% python3 -q
>>> import numpy as np
>>> np.set_printoptions(precision=3, suppress=True, linewidth=120)
>>> W0 = np.load("w.npy")
>>> W0
array([[1.   , 0.2  , 0.04 , 0.008, 0.002, 0.   , 0.   ],
       [0.2  , 1.   , 0.2  , 0.04 , 0.008, 0.002, 0.   ],
       [0.04 , 0.2  , 1.   , 0.2  , 0.04 , 0.008, 0.002],
       [0.008, 0.04 , 0.2  , 1.   , 0.2  , 0.04 , 0.008],
       [0.002, 0.008, 0.04 , 0.2  , 1.   , 0.2  , 0.04 ],
       [0.   , 0.002, 0.008, 0.04 , 0.2  , 1.   , 0.2  ],
       [0.   , 0.   , 0.002, 0.008, 0.04 , 0.2  , 1.   ]])
>>> rng = np.random.default_rng(376)
>>> lab = rng.permutation(7)
>>> B = W0[:, lab] * rng.choice([-1, 1], 7)
>>> B
array([[ 0.002, -0.04 ,  0.   ,  1.   , -0.008, -0.   , -0.2  ],
       [ 0.008, -0.2  ,  0.002,  0.2  , -0.04 , -0.   , -1.   ],
       [ 0.04 , -1.   ,  0.008,  0.04 , -0.2  , -0.002, -0.2  ],
       [ 0.2  , -0.2  ,  0.04 ,  0.008, -1.   , -0.008, -0.04 ],
       [ 1.   , -0.04 ,  0.2  ,  0.002, -0.2  , -0.04 , -0.008],
       [ 0.2  , -0.008,  1.   ,  0.   , -0.04 , -0.2  , -0.002],
       [ 0.04 , -0.002,  0.2  ,  0.   , -0.008, -1.   , -0.   ]])
>>> U, _, vt = np.linalg.svd(W0.T @ B)
>>> np.round(U @ vt, 3) + 0
array([[ 0.,  0.,  0.,  1.,  0.,  0.,  0.],
       [ 0.,  0.,  0.,  0.,  0.,  0., -1.],
       [ 0., -1.,  0.,  0.,  0.,  0.,  0.],
       [ 0.,  0.,  0.,  0., -1.,  0.,  0.],
       [ 1.,  0.,  0.,  0.,  0.,  0.,  0.],
       [ 0.,  0.,  1.,  0.,  0.,  0.,  0.],
       [ 0.,  0.,  0.,  0.,  0., -1.,  0.]])
>>> print(lab)
[4 2 5 0 3 6 1]
>>> Lm = np.linalg.cholesky(W0)
>>> Lm
array([[1.   , 0.   , 0.   , 0.   , 0.   , 0.   , 0.   ],
       [0.2  , 0.98 , 0.   , 0.   , 0.   , 0.   , 0.   ],
       [0.04 , 0.196, 0.98 , 0.   , 0.   , 0.   , 0.   ],
       [0.008, 0.039, 0.196, 0.98 , 0.   , 0.   , 0.   ],
       [0.002, 0.008, 0.039, 0.196, 0.98 , 0.   , 0.   ],
       [0.   , 0.002, 0.008, 0.039, 0.196, 0.98 , 0.   ],
       [0.   , 0.   , 0.002, 0.008, 0.039, 0.196, 0.98 ]])
>>> round(float(np.prod(np.diag(Lm)) ** 2), 3), round(float(np.linalg.det(W0)), 3)
(0.783, 0.783)
>>> np.linalg.eigvalsh(W0).min() > 0
np.True_
>>> Lm @ Lm.T
array([[1.   , 0.2  , 0.04 , 0.008, 0.002, 0.   , 0.   ],
       [0.2  , 1.   , 0.2  , 0.04 , 0.008, 0.002, 0.   ],
       [0.04 , 0.2  , 1.   , 0.2  , 0.04 , 0.008, 0.002],
       [0.008, 0.04 , 0.2  , 1.   , 0.2  , 0.04 , 0.008],
       [0.002, 0.008, 0.04 , 0.2  , 1.   , 0.2  , 0.04 ],
       [0.   , 0.002, 0.008, 0.04 , 0.2  , 1.   , 0.2  ],
       [0.   , 0.   , 0.002, 0.008, 0.04 , 0.2  , 1.   ]])
>>> W0 / np.sqrt(np.outer(np.diag(W0), np.diag(W0)))
array([[1.   , 0.2  , 0.04 , 0.008, 0.002, 0.   , 0.   ],
       [0.2  , 1.   , 0.2  , 0.04 , 0.008, 0.002, 0.   ],
       [0.04 , 0.2  , 1.   , 0.2  , 0.04 , 0.008, 0.002],
       [0.008, 0.04 , 0.2  , 1.   , 0.2  , 0.04 , 0.008],
       [0.002, 0.008, 0.04 , 0.2  , 1.   , 0.2  , 0.04 ],
       [0.   , 0.002, 0.008, 0.04 , 0.2  , 1.   , 0.2  ],
       [0.   , 0.   , 0.002, 0.008, 0.04 , 0.2  , 1.   ]])
>>> J = np.loadtxt("layer18.csv", delimiter=",")
>>> J
array([[ 0.07, -0.14,  0.63, -0.21, -0.21, -0.42, -0.14,  0.56, -1.12,  0.91,  0.21,  0.35,  0.91],
       [-0.01,  0.02, -0.09,  0.03,  0.03,  0.06,  0.02, -0.08,  0.16, -0.13, -0.03, -0.05, -0.13],
       [ 0.05, -0.1 ,  0.45, -0.15, -0.15, -0.3 , -0.1 ,  0.4 , -0.8 ,  0.65,  0.15,  0.25,  0.65],
       [ 0.15, -0.3 ,  1.35, -0.45, -0.45, -0.9 , -0.3 ,  1.2 , -2.4 ,  1.95,  0.45,  0.75,  1.95],
       [-0.02,  0.04, -0.18,  0.06,  0.06,  0.12,  0.04, -0.16,  0.32, -0.26, -0.06, -0.1 , -0.26],
       [-0.09,  0.18, -0.81,  0.27,  0.27,  0.54,  0.18, -0.72,  1.44, -1.17, -0.27, -0.45, -1.17],
       [-0.02,  0.04, -0.18,  0.06,  0.06,  0.12,  0.04, -0.16,  0.32, -0.26, -0.06, -0.1 , -0.26],
       [ 0.05, -0.1 ,  0.45, -0.15, -0.15, -0.3 , -0.1 ,  0.4 , -0.8 ,  0.65,  0.15,  0.25,  0.65]])
>>> np.linalg.matrix_rank(J, rtol=0.1)
np.int64(1)
>>> np.linalg.cond(J) > 100
np.True_
>>> print([round(float(x), 3) for x in np.linalg.svd(J, compute_uv=False)[:3]])
[5.883, 0.0, 0.0]
>>> U, sv, vt = np.linalg.svd(J)
>>> evecs = vt[:(sv > 1e-8).sum()]
>>> x = J[5] + 2 * J[6] + rng.integers(2) * np.eye(13)[6]
>>> x
array([-0.13,  0.26, -1.17,  0.39,  0.39,  0.78,  0.26, -1.04,  2.08, -1.69, -0.39, -0.65, -1.69])
>>> np.allclose(evecs.T @ evecs @ x, x)
True
>>> np.diag(evecs.T @ evecs)
array([0.001, 0.005, 0.097, 0.011, 0.011, 0.043, 0.005, 0.077, 0.306, 0.202, 0.011, 0.03 , 0.202])
>>> print(np.round(np.linalg.norm(x - evecs.T @ evecs @ x), 3))
0.0
>>> np.linalg.matrix_rank(np.vstack([J, x]))
np.int64(1)
>>> U, sv, vt = np.linalg.svd(J)
>>> sv.round(3) + 0
array([5.883, 0.   , 0.   , 0.   , 0.   , 0.   , 0.   , 0.   ])
>>> np.argmax(sv[:-1] / (sv[1:] + 1e-6)) + 1
np.int64(1)
>>> B = U[:, :1] @ np.diag(sv[:1]) @ vt[:1]
>>> B
array([[ 0.07, -0.14,  0.63, -0.21, -0.21, -0.42, -0.14,  0.56, -1.12,  0.91,  0.21,  0.35,  0.91],
       [-0.01,  0.02, -0.09,  0.03,  0.03,  0.06,  0.02, -0.08,  0.16, -0.13, -0.03, -0.05, -0.13],
       [ 0.05, -0.1 ,  0.45, -0.15, -0.15, -0.3 , -0.1 ,  0.4 , -0.8 ,  0.65,  0.15,  0.25,  0.65],
       [ 0.15, -0.3 ,  1.35, -0.45, -0.45, -0.9 , -0.3 ,  1.2 , -2.4 ,  1.95,  0.45,  0.75,  1.95],
       [-0.02,  0.04, -0.18,  0.06,  0.06,  0.12,  0.04, -0.16,  0.32, -0.26, -0.06, -0.1 , -0.26],
       [-0.09,  0.18, -0.81,  0.27,  0.27,  0.54,  0.18, -0.72,  1.44, -1.17, -0.27, -0.45, -1.17],
       [-0.02,  0.04, -0.18,  0.06,  0.06,  0.12,  0.04, -0.16,  0.32, -0.26, -0.06, -0.1 , -0.26],
       [ 0.05, -0.1 ,  0.45, -0.15, -0.15, -0.3 , -0.1 ,  0.4 , -0.8 ,  0.65,  0.15,  0.25,  0.65]])
>>> round(float(np.abs(J - B).max()), 3)
0.0
>>> np.round(np.linalg.norm(J - B, 2), 3), round(sv[1], 3)
(np.float64(0.0), np.float64(0.0))
>>> u = np.array([3, -2])
>>> np.round(np.cross(J[6, :3], J[5, :3]), 3) + 0
array([0., 0., 0.])
>>> np.convolve(J[6], u)
array([-0.06,  0.16, -0.62,  0.54,  0.06,  0.24, -0.12, -0.56,  1.28, -1.42,  0.34, -0.18, -0.58,  0.52])
>>> A = np.load("block7.npy")
>>> print(A)
[[-0.38  -0.675  0.992 -0.856 -0.08   0.572  0.995 -0.658  0.551 -0.726  0.753  0.774]
 [-0.43  -0.848  0.1    0.438  0.635 -0.523 -0.778  0.68   0.207 -0.3    0.558  0.446]
 [ 0.07  -0.848 -0.972  0.941  0.827 -0.766 -1.     0.945  0.119  0.47   0.217 -0.572]
 [ 0.3   -0.691  0.226  0.188  0.397  0.245 -0.544  0.273  0.537  0.07   0.493 -0.371]
 [ 0.544  0.94  -0.996  0.793 -0.388 -0.414 -0.988  0.327 -0.721  0.814 -0.907 -0.856]
 [-0.675 -0.691  0.808 -0.264  0.319 -0.405  0.675  0.197  0.01  -0.623  0.53   0.824]
 [ 0.782  0.96  -0.959  0.282 -0.675  0.446 -0.691 -0.47  -0.43   0.797 -0.867 -0.912]
 [ 0.74  -0.537  1.    -0.989 -0.635  0.992  1.    -0.982  0.952 -0.604  0.896 -0.149]
 [-0.454 -0.962  1.    -0.957  0.197  0.821  1.    -0.774  0.885 -0.9    0.963  0.898]
 [ 0.38   0.501 -0.462  0.05  -0.245  0.245 -0.197 -0.197 -0.05   0.336 -0.336 -0.501]
 [-0.903 -0.964  0.99  -0.592  0.623 -0.53   0.955  0.3    0.319 -0.905  0.896  0.977]
 [ 0.438 -0.932  0.98  -0.611  0.414  0.811  0.874 -0.327  0.898 -0.371  0.894 -0.188]
 [-0.937  0.     0.515 -0.235  0.03  -0.874  0.804  0.264 -0.782 -0.77  -0.09   0.975]
 [ 0.706  0.01  -0.617  0.354  0.07   0.478 -0.814  0.07   0.422  0.558 -0.05  -0.84 ]
 [-0.508  0.405  0.31  -0.319 -0.264 -0.31   0.753 -0.226 -0.454 -0.336 -0.226  0.653]
 [-0.94   0.388  0.969 -0.859 -0.485 -0.598  0.998 -0.617 -0.731 -0.883  0.01   0.989]
 [-0.08   0.797 -0.273 -0.264 -0.515 -0.02   0.629 -0.438 -0.501  0.07  -0.572  0.119]
 [-0.282 -0.485  0.991 -0.874 -0.235  0.641  0.996 -0.74   0.508 -0.68   0.675  0.716]
 [-0.963 -0.898  0.983 -0.604  0.478 -0.793  0.973  0.291 -0.273 -0.93   0.778  0.993]
 [ 0.926  0.933  0.585 -0.821 -0.854  0.967  0.98  -0.952  0.515  0.629 -0.501 -0.934]
 [-0.03  -0.544  0.354  0.03   0.273  0.03  -0.11   0.178  0.291 -0.129  0.38   0.07 ]
 [-0.978 -0.999  0.945  0.558  0.969 -0.961 -0.778  0.97   0.354 -0.941  0.973  0.993]
 [ 0.74   0.446 -1.     0.981  0.515 -0.691 -1.     0.923 -0.405  0.919 -0.789 -0.969]
 [-0.881  0.414  0.592 -0.462 -0.273 -0.731  0.927 -0.149 -0.753 -0.696 -0.254  0.952]
 [ 0.11  -0.789 -0.923  0.879  0.744 -0.623 -0.997  0.885  0.178  0.388  0.235 -0.515]
 [ 0.544 -0.827 -0.831  0.814  0.711 -0.11  -0.994  0.797  0.572  0.508  0.422 -0.797]
 [-0.988 -0.235 -0.843  0.744  0.558 -0.994 -0.887  0.92  -0.955 -0.77  -0.422  0.992]
 [ 0.973  0.975 -0.291 -0.675 -0.885  0.976  0.881 -0.949  0.478  0.851 -0.744 -0.986]
 [ 0.178  0.869  0.834 -0.848 -0.782  0.701  0.994 -0.894 -0.168 -0.149 -0.405  0.149]
 [-0.207  0.611 -0.422 -0.01  -0.291 -0.264  0.149 -0.119 -0.478  0.03  -0.462  0.207]
 [ 0.207  0.585 -0.896  0.515 -0.1   -0.291 -0.869  0.264 -0.397  0.454 -0.565 -0.478]
 [ 0.168  0.3   -0.422  0.129 -0.1    0.02  -0.319 -0.01  -0.1    0.207 -0.235 -0.273]
 [-0.207  0.501 -0.982  0.824  0.197 -0.793 -0.989  0.731 -0.686  0.454 -0.675 -0.217]
 [ 0.814  0.881 -0.979  0.617 -0.397  0.319 -0.958 -0.03  -0.235  0.834 -0.793 -0.944]
 [ 0.168  0.129  0.789 -0.598 -0.31   0.551  0.914 -0.585  0.273 -0.168  0.178  0.04 ]
 [ 0.647  0.97   0.966 -0.969 -0.939  0.954  1.    -0.987  0.09  -0.02  -0.53  -0.31 ]]
>>> Xc = A - A.mean(axis=0)
>>> evecs = np.linalg.svd(Xc)[2][:3]
>>> B = Xc - Xc @ evecs.T @ evecs
>>> np.round(np.linalg.norm(B) / np.linalg.norm(Xc), 3)
np.float64(0.194)
>>> print((Xc @ evecs.T).std(axis=0))
[1.588 1.313 0.897]
>>> print(np.diag(evecs.T @ evecs))
[0.257 0.382 0.234 0.183 0.174 0.278 0.303 0.196 0.295 0.163 0.252 0.282]
